$ python3 -q
>>> import numpy as np
>>> np.set_printoptions(precision=2, suppress=True, linewidth=140, sign=" ")
>>> W0 = np.load("layer7.npy")
>>> print(W0)
[[ 4.  1.  1.]
 [ 1.  4.  1.]
 [ 1.  1.  4.]]
>>> low = np.linalg.cholesky(W0)
>>> print(np.linalg.eigvalsh(W0).min() > 0)
True
>>> print(np.diag(low) ** 2)
[ 4.    3.75  3.6 ]
>>> blk = np.stack([W0, 3 * W0, W0[::-1]])
>>> print(np.linalg.det(blk))
[  54. 1458.  -54.]
>>> print(blk.shape)
(3, 3, 3)
>>> vec = np.array([3, 2, 2])
>>> a = np.maximum(W0 @ vec, 0)
>>> print(a)
[ 16.  13.  13.]
>>> print(W0.T @ a)
[ 90.  81.  81.]
>>> print(np.maximum(W0 @ vec, 0) - np.maximum(-W0 @ vec, 0))
[ 16.  13.  13.]
>>> print(np.flatnonzero(a > 1e-9))
[ 0  1  2]
>>> print(np.maximum(W0 @ (3 * vec), 0))
[ 48.  39.  39.]
>>> print(W0 * (a > 1e-9)[:, None])
[[ 4.  1.  1.]
 [ 1.  4.  1.]
 [ 1.  1.  4.]]
>>> other = np.linalg.inv(W0)
>>> print(other)
[[ 0.28 -0.06 -0.06]
 [-0.06  0.28 -0.06]
 [-0.06 -0.06  0.28]]
>>> print(round(float(np.linalg.slogdet(W0)[0]), 2))
1.0
>>> print(np.linalg.det(W0) * other)
[[15. -3. -3.]
 [-3. 15. -3.]
 [-3. -3. 15.]]
>>> print(np.poly(W0))
[  1. -12.  45. -54.]
>>> print(round(float(np.linalg.eigvals(W0).sum().real), 2))
12.0
>>> print(np.einsum("ij,ji->", W0, W0))
54.0
>>> E = np.load("run13.npy")
>>> print(E)
[[-138    0    3   -3]
 [  -1    1   -2    0]
 [   0    2  -20   -3]
 [   3    0    1 -120]]
>>> print(round(float(np.linalg.norm(E, 2) / np.linalg.norm(E)), 2))
0.75
>>> print(np.linalg.cond(E) > 100)
True
>>> print(np.linalg.matrix_rank(E, rtol=0.1))
3
>>> print(np.poly(E))
[      1.     277.   21458.  311127. -264831.]
>>> print(np.kron(np.eye(2, dtype=int), E))
[[-138    0    3   -3    0    0    0    0]
 [  -1    1   -2    0    0    0    0    0]
 [   0    2  -20   -3    0    0    0    0]
 [   3    0    1 -120    0    0    0    0]
 [   0    0    0    0 -138    0    3   -3]
 [   0    0    0    0   -1    1   -2    0]
 [   0    0    0    0    0    2  -20   -3]
 [   0    0    0    0    3    0    1 -120]]
>>> print(np.linalg.eigvals(E))
[-137.5  -120.47    0.81  -19.84]
>>> vals, evecs = np.linalg.eig(E)
>>> print(np.prod(vals))
-264831.0
>>> print(np.sort(np.linalg.eigvals(E @ E)))
[     0.65    393.54  14512.57  18906.24]
>>> print(vals)
[-137.5  -120.47    0.81  -19.84]
>>> print(np.round(np.linalg.norm(E, 1), 2), round(float(np.linalg.norm(E, np.inf)), 2))
142.0 144.0
>>> print(round(np.linalg.norm(E[3] - E[0]), 2))
183.23
>>> rng = np.random.default_rng(813)
>>> z = rng.permutation(4)
>>> print(z)
[ 0  2  1  3]
>>> other = E[z][:, z]
>>> print(other)
[[-138    3    0   -3]
 [   0  -20    2   -3]
 [  -1   -2    1    0]
 [   3    1    0 -120]]
>>> print(np.trace(other))
-277
>>> print(np.sort(np.abs(np.linalg.eigvals(other))))
[   0.81   19.84  120.47  137.5 ]
>>> arr = np.loadtxt("mat.csv", delimiter=",")
>>> print(arr)
[[ 0.  1.  0.  0.]
 [ 1.  0.  0.  0.]
 [ 0.  0.  0.  1.]
 [ 0.  0.  1.  0.]]
>>> print((np.linalg.matrix_power((arr != 0) + (arr.T != 0) + np.eye(4), 4) > 0).astype(int))
[[ 1  1  0  0]
 [ 1  1  0  0]
 [ 0  0  1  1]
 [ 0  0  1  1]]
>>> print(np.flatnonzero(np.linalg.matrix_power((arr != 0) + (arr.T != 0) + np.eye(4), 4)[1]))
[ 0  1]
>>> print(round(float(np.linalg.det(arr)), 2))
1.0
>>> print((arr != 0).astype(int))
[[ 0  1  0  0]
 [ 1  0  0  0]
 [ 0  0  0  1]
 [ 0  0  1  0]]
>>> print(np.sort(np.linalg.eigvals(arr).real))
[-1. -1.  1.  1.]
>>> print(np.all(np.linalg.eigvalsh(arr) > 0))
False
>>> print([round(float(np.linalg.det(arr[:i, :i])), 2) + 0 for i in range(1, 5)])
[0.0, -1.0, 0.0, 1.0]
>>> other = arr / np.sqrt((arr ** 2).mean(axis=1, keepdims=True))
>>> print(other[1])
[ 2.  0.  0.  0.]
>>> print(np.linalg.matrix_rank(arr - arr.mean(axis=1, keepdims=True)))
3
>>> print(np.linalg.norm(other, axis=1))
[ 2.  2.  2.  2.]
>>> vec = np.array([5, 2, 5, 2])
>>> print([p for p in range(1, 25) if np.allclose(np.linalg.matrix_power(arr, p), np.eye(4))])
[2, 4, 6, 8, 10, 12, 14, 16, 18, 20, 22, 24]
>>> print(np.round(np.linalg.det(arr), 2))
1.0
>>> print(arr.T @ (arr @ vec))
[ 5.  2.  5.  2.]
>>> print(np.round(np.linalg.norm(vec), 2), round(float(np.linalg.norm(arr @ vec)), 2))
7.62 7.62
